$ python3 -q
>>> import numpy as np
>>> from numpy import linalg as LA
>>> np.set_printoptions(precision=2, suppress=True, linewidth=100)
>>> E = np.load("w.npy")
>>> E
array([[ 0, -1, -1,  3, -2,  0],
       [-2, -3,  3,  3,  2,  6],
       [-1,  1,  0,  1, -2,  3],
       [ 3,  3,  1, -2,  3, -9]])
>>> E[:, 6]
Traceback (most recent call last):
  File "<python-input-5>", line 1, in <module>
    E[:, 6]
    ~^^^^^^
IndexError: index 6 is out of bounds for axis 1 with size 6
>>> LA.svd(E, compute_uv=False)
array([13.13,  5.27,  3.33,  1.95])
>>> E[4]
Traceback (most recent call last):
  File "<python-input-7>", line 1, in <module>
    E[4]
    ~^^^
IndexError: index 4 is out of bounds for axis 0 with size 4
>>> E.sum(axis=0)
array([0, 0, 3, 5, 1, 0])
>>> np.unravel_index(np.abs(E).argmax(), E.shape)
(np.int64(3), np.int64(5))
>>> LA.matrix_rank(E)
np.int64(4)
>>> np.abs(E).max()
np.int64(9)
>>> blk = np.stack([E, -3 * E, E[::-1]])
>>> LA.matrix_rank(blk.reshape(3, -1))
np.int64(2)
>>> LA.norm(blk, axis=(1, 2))
array([14.66, 43.99, 14.66])
>>> x = np.array([-2, -2, -3, 2, 2, -2])
>>> E @ np.eye(6)[2]
array([-1.,  3.,  0.,  1.])
>>> E * x
array([[  0,   2,   3,   6,  -4,   0],
       [  4,   6,  -9,   6,   4, -12],
       [  2,  -2,   0,   2,  -4,  -6],
       [ -6,  -6,  -3,  -4,   6,  18]])
